In [1]: import numpy as np

In [2]: from numpy import linalg as LA

In [3]: np.set_printoptions(suppress=True, linewidth=100)

In [4]: def rnd(a):
   ...:     return np.round(a, 2) + 0
   ...: 

In [5]: mat = np.load("data.npy")

In [6]: mat
Out[6]: 
array([[  1,  -2,   4,  -8],
       [  1,  -1,   1,  -1],
       [  1,   0,   0,   0],
       [  1,   1,   1,   1],
       [  1,   2,   4,   8],
       [  1,   3,   9,  27],
       [  1,   4,  16,  64],
       [  1,   5,  25, 125],
       [  1,   6,  36, 216],
       [  1,   7,  49, 343],
       [  1,   8,  64, 512],
       [  1,   9,  81, 729]])

In [7]: rng = np.random.default_rng(992968)

In [8]: Y = mat + rng.integers(-2, 3, (12, 1)) @ rng.integers(-2, 3, (1, 4))

In [9]: Y
Out[9]: 
array([[  3,  -4,   2,  -8],
       [ -3,   3,   5,  -1],
       [ -3,   4,   4,   0],
       [ -3,   5,   5,   1],
       [  3,   0,   2,   8],
       [ -3,   7,  13,  27],
       [  1,   4,  16,  64],
       [ -3,   9,  29, 125],
       [  3,   4,  34, 216],
       [  3,   5,  47, 343],
       [  1,   8,  64, 512],
       [  1,   9,  81, 729]])

In [10]: np.abs(Y - mat).sum(axis=1)
Out[10]: array([ 6, 12, 12, 12,  6, 12,  0, 12,  6,  6,  0,  0])

In [11]: hat = mat @ LA.solve(mat.T @ mat, mat.T)

In [12]: rnd(hat @ mat[:, 2])
Out[12]: array([ 4.,  1.,  0.,  1.,  4.,  9., 16., 25., 36., 49., 64., 81.])

In [13]: rnd(np.diag(hat))
Out[13]: array([0.76, 0.28, 0.25, 0.27, 0.24, 0.2 , 0.2 , 0.24, 0.27, 0.25, 0.28, 0.76])

In [14]: rnd(LA.eigvalsh(hat))
Out[14]: array([0., 0., 0., 0., 0., 0., 0., 0., 1., 1., 1., 1.])

In [15]: Y = np.c_[mat[:, :3] @ np.array([[-2, -8, 5], [4, 1, 6], [5, -4, -3]]), np.array([-4, -4, -4, 0, -5, 4, 4, 1, -4, 2, -2, -4])]

In [16]: Y
Out[16]: 
array([[  10,  -26,  -19,   -4],
       [  -1,  -13,   -4,   -4],
       [  -2,   -8,    5,   -4],
       [   7,  -11,    8,    0],
       [  26,  -22,    5,   -5],
       [  55,  -41,   -4,    4],
       [  94,  -68,  -19,    4],
       [ 143, -103,  -40,    1],
       [ 202, -146,  -67,   -4],
       [ 271, -197, -100,    2],
       [ 350, -256, -139,   -2],
       [ 439, -323, -184,   -4]])

In [17]: LA.matrix_rank(np.c_[mat, Y])
Out[17]: np.int64(5)

In [18]: rnd(LA.norm(Y - mat @ LA.lstsq(mat, Y)[0], axis=0))
Out[18]: array([0.  , 0.  , 0.  , 8.67])

In [19]: rnd(LA.lstsq(mat, Y[:, 0])[0])
Out[19]: array([-2.,  4.,  5.,  0.])

In [20]: rnd(LA.norm(LA.qr(mat)[0].T @ Y, axis=0) ** 2 / ((Y ** 2).sum(axis=0) + 1e-12))
Out[20]: array([1.  , 1.  , 1.  , 0.48])

In [21]: labels = Y[:, 1] > np.median(Y[:, 1])

In [22]: f = Y[labels].mean(axis=0) - Y[~labels].mean(axis=0)

In [23]: ((Y - Y.mean(axis=0)) @ f > 0).astype(int)
Out[23]: array([1, 1, 1, 1, 1, 1, 1, 0, 0, 0, 0, 0])

In [24]: np.argsort(-np.abs(f).round(6), kind="stable")
Out[24]: array([0, 1, 2, 3])

In [25]: M = np.loadtxt("test13.csv", delimiter=",")

In [26]: M
Out[26]: 
array([[ 1.,  3.,  3., -3., -3., -3.,  3., -3.],
       [ 0.,  0.,  3.,  3., -2.,  3.,  2., -3.],
       [ 0.,  0., -3., -3.,  0.,  1., -1.,  0.],
       [ 0.,  0.,  0., -1., -1.,  0., -3.,  0.],
       [ 0.,  0.,  0.,  0.,  0.,  1.,  3.,  3.],
       [ 0.,  0.,  0.,  0.,  0.,  3., -1.,  0.],
       [ 0.,  0.,  0.,  0.,  0.,  0., -1.,  2.],
       [ 0.,  0.,  0.,  0.,  0.,  0.,  0.,  0.]])

In [27]: rank = LA.matrix_rank(M)

In [28]: rank
Out[28]: np.int64(7)

In [29]: null = LA.svd(M)[2][rank:].T

In [30]: [int(LA.matrix_rank(np.delete(M, i, axis=0))) for i in range(8)]
Out[30]: [6, 6, 6, 6, 6, 6, 6, 7]

In [31]: [int(LA.matrix_rank(M[:i])) for i in range(1, len(M) + 1)]
Out[31]: [1, 2, 3, 4, 5, 6, 7, 7]

In [32]: rnd(null[:, 0] / null[np.abs(null[:, 0]).round(6).argmax(), 0])
Out[32]: array([ 1.  , -0.33,  0.  ,  0.  ,  0.  ,  0.  ,  0.  ,  0.  ])

In [33]: np.allclose(M @ null, 0)
Out[33]: True

In [34]: [int(LA.matrix_rank(M[:, :j + 1])) for j in range(8)]
Out[34]: [1, 1, 2, 3, 4, 5, 6, 7]

In [35]: null.shape
Out[35]: (8, 1)

In [36]: rnd(M @ null)
Out[36]: 
array([[0.],
       [0.],
       [0.],
       [0.],
       [0.],
       [0.],
       [0.],
       [0.]])

In [37]: rnd(null @ null.T)
Out[37]: 
array([[ 0.9, -0.3,  0. ,  0. ,  0. ,  0. ,  0. ,  0. ],
       [-0.3,  0.1,  0. ,  0. ,  0. ,  0. ,  0. ,  0. ],
       [ 0. ,  0. ,  0. ,  0. ,  0. ,  0. ,  0. ,  0. ],
       [ 0. ,  0. ,  0. ,  0. ,  0. ,  0. ,  0. ,  0. ],
       [ 0. ,  0. ,  0. ,  0. ,  0. ,  0. ,  0. ,  0. ],
       [ 0. ,  0. ,  0. ,  0. ,  0. ,  0. ,  0. ,  0. ],
       [ 0. ,  0. ,  0. ,  0. ,  0. ,  0. ,  0. ,  0. ],
       [ 0. ,  0. ,  0. ,  0. ,  0. ,  0. ,  0. ,  0. ]])

In [38]: f = np.array([1, 0, 1])

In [39]: np.convolve(mat[0], f)
Out[39]: array([  1,  -2,   5, -10,   4,  -8])

In [40]: np.cross(mat[0, :3], mat[6, :3])
Out[40]: array([-48, -12,   6])

In [41]: def softmax(z):
    ...:     e = np.exp(z - z.max(axis=-1, keepdims=True))
    ...:     return e / e.sum(axis=-1, keepdims=True)
    ...: 

In [42]: rnd(softmax(M[7]))
Out[42]: array([0.12, 0.12, 0.12, 0.12, 0.12, 0.12, 0.12, 0.12])

In [43]: rnd(softmax(10 * M[7]))
Out[43]: array([0.12, 0.12, 0.12, 0.12, 0.12, 0.12, 0.12, 0.12])

In [44]: scores = M @ M.T / np.sqrt(8)

In [45]: softmax(scores).round(6).argmax(axis=1)
Out[45]: array([0, 1, 2, 3, 4, 5, 6, 0])

In [46]: rnd(softmax(scores)[7] @ M)
Out[46]: array([ 0.12,  0.38,  0.38, -0.5 , -0.75,  0.62,  0.25, -0.12])

In [47]: rnd(softmax(scores + np.triu(np.full(scores.shape, -np.inf), 1)))
Out[47]: 
array([[1.  , 0.  , 0.  , 0.  , 0.  , 0.  , 0.  , 0.  ],
       [0.  , 1.  , 0.  , 0.  , 0.  , 0.  , 0.  , 0.  ],
       [0.  , 0.  , 1.  , 0.  , 0.  , 0.  , 0.  , 0.  ],
       [0.01, 0.  , 0.14, 0.85, 0.  , 0.  , 0.  , 0.  ],
       [0.  , 0.  , 0.  , 0.  , 1.  , 0.  , 0.  , 0.  ],
       [0.  , 0.22, 0.08, 0.05, 0.02, 0.63, 0.  , 0.  ],
       [0.  , 0.  , 0.1 , 0.2 , 0.2 , 0.1 , 0.4 , 0.  ],
       [0.12, 0.12, 0.12, 0.12, 0.12, 0.12, 0.12, 0.12]])

In [48]: x = np.array([1, 3, 3, 1])

In [49]: y = mat @ x

In [50]: LA.solve(mat, y)
LinAlgError: Last 2 dimensions of the array must be square


In [51]: y
Out[51]: array([  -1,    0,    1,    8,   27,   64,  125,  216,  343,  512,  729, 1000])

In [52]: y = y + 0.05 * rng.normal(size=12)

In [53]: rnd(y)
Out[53]: 
array([ -0.97,   0.08,   1.  ,   7.99,  27.  ,  63.99, 125.02, 216.04, 342.96, 512.  , 729.08,
       999.97])

In [54]: beta, *_ = LA.lstsq(mat, y)

In [55]: [round(float(LA.norm(LA.solve(mat.T @ mat + lam * np.eye(4), mat.T @ y))), 2) for lam in (0, 1, 10, 100)]
Out[55]: [4.47, 4.37, 4.02, 3.33]

In [56]: [int(LA.matrix_rank(LA.matrix_power(M, p))) for p in range(1, 9)]
Out[56]: [7, 6, 5, 5, 5, 5, 5, 5]

In [57]: X = np.loadtxt("out14.csv", delimiter=",")

In [58]: X
Out[58]: 
array([[ 0.,  2.,  3.],
       [ 0.,  2.,  3.],
       [ 2., -3.,  2.],
       [-3.,  1., -3.],
       [ 0.,  2.,  3.],
       [ 0.,  0.,  0.],
       [ 0.,  0.,  0.],
       [-1.,  0.,  2.],
       [ 0.,  2.,  3.],
       [ 0.,  0.,  0.],
       [ 2., -3.,  2.],
       [ 0.,  0.,  0.],
       [ 2., -1.,  5.],
       [ 0.,  2.,  3.],
       [ 0.,  2.,  3.],
       [ 0.,  0.,  0.],
       [ 0.,  0.,  0.],
       [-3.,  3.,  0.],
       [ 0.,  0.,  0.],
       [ 0.,  0.,  0.],
       [-1., -2., -1.],
       [ 0.,  0.,  0.],
       [-3.,  1., -3.],
       [ 2., -3.,  2.],
       [ 2., -3.,  2.],
       [ 0.,  0.,  0.],
       [-3.,  1., -3.],
       [ 2., -1.,  5.],
       [ 0.,  0.,  0.],
       [-1.,  0.,  2.],
       [ 0.,  0.,  0.],
       [ 2., -3.,  2.],
       [-3.,  3.,  0.],
       [-1.,  0.,  2.],
       [ 0.,  0.,  0.],
       [ 2., -3.,  2.],
       [ 2., -3.,  2.],
       [ 0.,  0.,  0.],
       [ 0.,  0.,  0.],
       [-3.,  1., -3.],
       [-3.,  1., -3.],
       [ 0.,  2.,  3.],
       [-3.,  3.,  0.],
       [ 2., -3.,  2.],
       [ 0.,  2.,  3.]])

In [59]: d = LA.norm(X[:, None] - X[None], axis=-1)

In [60]: rnd(LA.norm(X, axis=1))
Out[60]: 
array([3.61, 3.61, 4.12, 4.36, 3.61, 0.  , 0.  , 2.24, 3.61, 0.  , 4.12, 0.  , 5.48, 3.61, 3.61,
       0.  , 0.  , 4.24, 0.  , 0.  , 2.45, 0.  , 4.36, 4.12, 4.12, 0.  , 4.36, 5.48, 0.  , 2.24,
       0.  , 4.12, 4.24, 2.24, 0.  , 4.12, 4.12, 0.  , 0.  , 4.36, 4.36, 3.61, 4.24, 4.12, 3.61])

In [61]: LA.matrix_rank(d ** 2)
Out[61]: np.int64(5)

In [62]: rnd(d[:5, :5])
Out[62]: 
array([[0.  , 0.  , 5.48, 6.78, 0.  ],
       [0.  , 0.  , 5.48, 6.78, 0.  ],
       [5.48, 5.48, 0.  , 8.12, 5.48],
       [6.78, 6.78, 8.12, 0.  , 6.78],
       [0.  , 0.  , 5.48, 6.78, 0.  ]])

In [63]: rnd(d[30])
Out[63]: 
array([3.61, 3.61, 4.12, 4.36, 3.61, 0.  , 0.  , 2.24, 3.61, 0.  , 4.12, 0.  , 5.48, 3.61, 3.61,
       0.  , 0.  , 4.24, 0.  , 0.  , 2.45, 0.  , 4.36, 4.12, 4.12, 0.  , 4.36, 5.48, 0.  , 2.24,
       0.  , 4.12, 4.24, 2.24, 0.  , 4.12, 4.12, 0.  , 0.  , 4.36, 4.36, 3.61, 4.24, 4.12, 3.61])

In [64]: rnd(LA.norm(X - X.mean(axis=0), axis=1))
Out[64]: 
array([2.88, 2.88, 3.9 , 4.9 , 2.88, 0.91, 0.91, 1.38, 2.88, 0.91, 3.9 , 0.91, 4.77, 2.88, 2.88,
       0.91, 0.91, 4.18, 0.91, 0.91, 2.9 , 0.91, 4.9 , 3.9 , 3.9 , 0.91, 4.9 , 4.77, 0.91, 1.38,
       0.91, 3.9 , 4.18, 1.38, 0.91, 3.9 , 3.9 , 0.91, 0.91, 4.9 , 4.9 , 2.88, 4.18, 3.9 , 2.88])

In [65]: np.flatnonzero(d[30] < d.mean() / 2)
Out[65]: array([ 5,  6,  9, 11, 15, 16, 18, 19, 21, 25, 28, 30, 34, 37, 38])
